$ ipython --no-banner

In [1]: import numpy as np

In [2]: np.set_printoptions(precision=2, suppress=True, linewidth=140)

In [3]: W0 = np.load("run14.npy")

In [4]: W0
Out[4]: 
array([[ 0.16, -5.24, -7.83, -2.88],
       [-5.44,  2.65, -3.13,  4.03],
       [ 0.2 ,  4.46, -1.92, -6.21],
       [ 6.13,  2.93, -3.65,  4.29]])

In [5]: round(np.linalg.norm(W0[3], 1), 2), round(float(np.linalg.norm(W0[3], np.inf)), 2)
Out[5]: (np.float64(16.99), 6.13)

In [6]: np.linalg.norm(W0, axis=1).argmax()
Out[6]: np.int64(0)

In [7]: np.linalg.norm(W0, axis=1)
Out[7]: array([9.86, 7.91, 7.89, 8.82])

In [8]: u = np.array([4, 5, 8, 9])

In [9]: other = W0 + np.outer(u, np.eye(4)[2])

In [10]: other
Out[10]: 
array([[ 0.16, -5.24, -3.83, -2.88],
       [-5.44,  2.65,  1.87,  4.03],
       [ 0.2 ,  4.46,  6.08, -6.21],
       [ 6.13,  2.93,  5.35,  4.29]])

In [11]: round(float(np.linalg.det(other) / np.linalg.det(W0)), 2), np.round(1 + np.linalg.solve(W0, u)[2], 2)
Out[11]: (-0.23, np.float64(-0.23))

In [12]: x0 = np.array([-4, -2, -4, 5])

In [13]: (other @ x0).argmax()
Out[13]: np.int64(1)

In [14]: other @ np.eye(4)[2]
Out[14]: array([-3.83,  1.87,  6.08,  5.35])

In [15]: other @ np.ones(4)
Out[15]: array([-11.79,   3.11,   4.52,  18.7 ])

In [16]: u = np.array([4, -1, 4])

In [17]: np.correlate(W0[3], W0[2], "full")
Out[17]: array([-38.06, -29.97,  44.35,  -5.39, -23.94,  18.44,   0.84])

In [18]: np.polyval(u, W0[3])
Out[18]: array([148.  ,  35.37,  60.8 ,  73.39])

In [19]: F = np.load("case13.npy")

In [20]: F
Out[20]: 
array([[-3.98,  1.  , -5.  , -2.  ],
       [-4.  ,  1.02, -4.  ,  3.  ],
       [ 4.  ,  2.  ,  5.02, -2.  ],
       [-4.  ,  1.  , -5.  , -1.98]])

In [21]: np.argsort(-np.linalg.norm(F, axis=0).round(6), kind="stable")[:3]
Out[21]: array([2, 0, 3])

In [22]: round(np.linalg.norm(F, 2) / np.linalg.norm(F), 2)
Out[22]: np.float64(0.92)

In [23]: np.linalg.matrix_rank(F, rtol=0.1)
Out[23]: np.int64(3)

In [24]: np.diff(F, axis=0)
Out[24]: 
array([[ -0.02,   0.02,   1.  ,   5.  ],
       [  8.  ,   0.98,   9.02,  -5.  ],
       [ -8.  ,  -1.  , -10.02,   0.02]])

In [25]: F.shape
Out[25]: (4, 4)

In [26]: F.sum(axis=1)
Out[26]: array([-9.98, -3.98,  9.02, -9.98])

In [27]: F[:, 4]
Traceback (most recent call last):
  Cell In[27], line 1
    F[:, 4]
IndexError: index 4 is out of bounds for axis 1 with size 4


In [28]: F.sum(axis=0)
Out[28]: array([-7.98,  5.02, -8.98, -2.98])

In [29]: np.linalg.svd(F, compute_uv=False)
Out[29]: array([12.45,  4.75,  2.32,  0.01])

In [30]: X = np.load("a.npy")

In [31]: X
Out[31]: 
array([[1, 1],
       [4, 2],
       [1, 2],
       [4, 5],
       [9, 5]])

In [32]: th = np.radians(15)

In [33]: R = np.eye(2)

In [34]: R[1, 1] = R[0, 0] = np.cos(th)

In [35]: R[1, 0], R[0, 1] = -np.sin(th), np.sin(th)

In [36]: R
Out[36]: 
array([[ 0.97,  0.26],
       [-0.26,  0.97]])

In [37]: other = X @ R.T

In [38]: np.abs(other - X).max(axis=0)
Out[38]: array([1.16, 2.5 ])

In [39]: np.allclose(X @ X.T, other @ other.T)
Out[39]: True

In [40]: np.allclose(np.linalg.norm(X, axis=1), np.linalg.norm(other, axis=1))
Out[40]: True

In [41]: round(float(np.linalg.det(R)), 2), round(float(np.trace(R)), 2)
Out[41]: (1.0, 1.93)

In [42]: w1 = np.array([[2, 3, 3, 1, -3], [-5, -1, -3, 4, 1]])

In [43]: b = np.array([1, 2, 2, 3, 0])

In [44]: H = np.maximum(R @ w1 + b, 0)

In [45]: (H > 0).astype(int)
Out[45]: 
array([[1, 1, 1, 1, 0],
       [0, 1, 0, 1, 1]])

In [46]: (H > 0).mean(axis=0)
Out[46]: array([0.5, 1. , 0.5, 1. , 0.5])

In [47]: cent = np.array([[0, 3, 2], [3, 0, 3], [1, -1, -2], [1, 2, 3], [-3, -3, 1]])

In [48]: (H @ cent).round(6).argmax(axis=1)
Out[48]: array([2, 2])

In [49]: w1 @ cent
Out[49]: 
array([[22, 14,  7],
       [-5, -7,  6]])

In [50]: hat = X @ np.linalg.solve(X.T @ X, X.T)

In [51]: np.linalg.matrix_rank(np.eye(5) - hat)
Out[51]: np.int64(3)

In [52]: hat @ X[:, 1]
Out[52]: array([1., 2., 2., 5., 5.])

In [53]: np.round((np.eye(5) - hat) @ X, 2) + 0
Out[53]: 
array([[0., 0.],
       [0., 0.],
       [0., 0.],
       [0., 0.],
       [0., 0.]])

In [54]: np.round(np.linalg.eigvalsh(hat), 2) + 0
Out[54]: array([0., 0., 0., 1., 1.])

In [55]: other = np.c_[X[:, :1] @ np.array([[1]]), np.array([1, 2, 0, 1, 1])]

In [56]: other
Out[56]: 
array([[1, 1],
       [4, 2],
       [1, 0],
       [4, 1],
       [9, 1]])

In [57]: np.linalg.lstsq(X, other[:, 0])[0]
Out[57]: array([1., 0.])

In [58]: np.linalg.matrix_rank(other)
Out[58]: np.int64(2)
